$ python -q
>>> import numpy as np
>>> np.set_printoptions(precision=1, suppress=True, linewidth=140, floatmode="fixed")
>>> A = np.array([[33, 7, -1, 6], [7, 14, 10, 11], [-1, 10, 11, 4], [6, 11, 4, 14]])
>>> # looks like rank 3
>>> rk = np.linalg.matrix_rank(A)
>>> print(rk)
3
>>> ns = np.linalg.svd(A)[2][rk:].T
>>> np.round(A @ ns, 1) + 0
array([[0.0],
       [0.0],
       [0.0],
       [0.0]])
>>> print(np.linalg.matrix_rank(A.T @ A), np.linalg.matrix_rank(A @ A.T))
3 3
>>> print([int(np.linalg.matrix_rank(A[:i])) for i in range(1, len(A) + 1)])
[1, 2, 3, 3]
>>> print([int(np.linalg.matrix_rank(np.delete(A, i, axis=0))) for i in range(4)])
[3, 3, 3, 3]
>>> ev, evecs = np.linalg.eigh(A)
>>> evecs @ np.diag(ev) @ evecs.T
array([[33.0,  7.0, -1.0,  6.0],
       [ 7.0, 14.0, 10.0, 11.0],
       [-1.0, 10.0, 11.0,  4.0],
       [ 6.0, 11.0,  4.0, 14.0]])
>>> np.round(evecs.T @ evecs, 1) + 0
array([[1.0, 0.0, 0.0, 0.0],
       [0.0, 1.0, 0.0, 0.0],
       [0.0, 0.0, 1.0, 0.0],
       [0.0, 0.0, 0.0, 1.0]])
>>> np.round(np.linalg.eigvalsh(A @ A), 1) + 0
array([   0.0,   58.8,  596.3, 1592.9])
>>> np.round(evecs.T @ A @ evecs, 1) + 0
array([[ 0.0,  0.0,  0.0,  0.0],
       [ 0.0,  7.7,  0.0,  0.0],
       [ 0.0,  0.0, 24.4,  0.0],
       [ 0.0,  0.0,  0.0, 39.9]])
>>> arr = np.tanh(np.array([[0.4],
...     [0.7],
...     [0.8],
...     [0.3],
...     [0.9],
...     [-0.7],
...     [0.1],
...     [-1.3],
...     [0.1],
...     [-1.4],
...     [0.4],
...     [-0.3],
...     [0.0],
...     [-0.1]]) @ np.array([[0.2, 0.2, 2.0]]))
>>> arr.round(1) + 0
array([[ 0.1,  0.1,  0.7],
       [ 0.1,  0.1,  0.9],
       [ 0.2,  0.2,  0.9],
       [ 0.1,  0.1,  0.5],
       [ 0.2,  0.2,  0.9],
       [-0.1, -0.1, -0.9],
       [ 0.0,  0.0,  0.2],
       [-0.3, -0.3, -1.0],
       [ 0.0,  0.0,  0.2],
       [-0.3, -0.3, -1.0],
       [ 0.1,  0.1,  0.7],
       [-0.1, -0.1, -0.5],
       [ 0.0,  0.0,  0.0],
       [ 0.0,  0.0, -0.2]])
>>> # column 2 dominates
>>> lab = arr[:, 0] > np.median(arr[:, 0])
>>> u = arr[lab].mean(axis=0) - arr[~lab].mean(axis=0)
>>> lab.astype(int)
array([1, 1, 1, 1, 1, 0, 0, 0, 0, 0, 1, 0, 0, 0])
>>> u
array([0.2, 0.2, 1.2])
>>> print(np.round((((arr - arr.mean(axis=0)) @ u > 0) == lab).mean(), 1))
0.9
>>> ((arr - arr.mean(axis=0)) @ u > 0).astype(int)
array([1, 1, 1, 1, 1, 0, 1, 0, 1, 0, 1, 0, 0, 0])
